$ python3 -q
>>> import numpy as np
>>> from numpy import linalg as LA
>>> np.set_printoptions(precision=3, suppress=True, linewidth=200, sign=" ")
>>> A = np.load("a.npy")
>>> print(A)
[[ 3.8   0.12  5.54 -2.18]
 [-3.78  1.72 -5.24  2.14]
 [-2.55 -3.06  0.01  0.98]
 [-3.1  -1.95 -0.72  1.29]]
>>> # looks like rank 3
>>> W = np.array([[-1, 0, -3, 0, -3, 0],
...     [-3, -2, -3, -2, -1, 0],
...     [1, 0, 0, -2, 2, -2],
...     [0, 3, -2, 1, 2, 2]])
>>> c = np.array([1, -3, -2, 3, -1, 3])
>>> hid = np.maximum(A @ W + c, 0)
>>> (hid > 0).astype(int)
array([[ 1,  0,  0,  0,  0,  0],
       [ 0,  0,  0,  1,  1,  1],
       [ 1,  1,  1,  1,  1,  1],
       [ 1,  1,  1,  1,  1,  1]])
>>> LA.matrix_rank(hid)
np.int64(4)
>>> (hid > 0).mean(axis=0)
array([ 0.75,  0.5 ,  0.5 ,  0.75,  0.75,  0.75])
>>> Z = np.array([[9, 8], [3, 3], [1, 2], [2, 5], [6, 6], [8, 4]])
>>> W @ Z
array([[-30, -32],
       [-46, -52],
       [  1,   2],
       [ 37,  30]])
>>> print((hid @ Z).round(6).argmax(axis=1))
[ 0  0  1  1]
>>> left, s, vt = LA.svd(A)
>>> np.argmax(s[:-1] / (s[1:] + 1e-6)) + 1
np.int64(3)
>>> out = left[:, :3] @ np.diag(s[:3]) @ vt[:3]
>>> print(out)
[[ 3.8   0.12  5.54 -2.18]
 [-3.78  1.72 -5.24  2.14]
 [-2.55 -3.06  0.01  0.98]
 [-3.1  -1.95 -0.72  1.29]]
>>> LA.matrix_rank(A, rtol=0.05)
np.int64(3)
>>> LA.matrix_rank(out)
np.int64(3)
>>> round(float(LA.norm(A - out, 2)), 3), np.round(s[3], 3)
(0.0, np.float64(0.0))
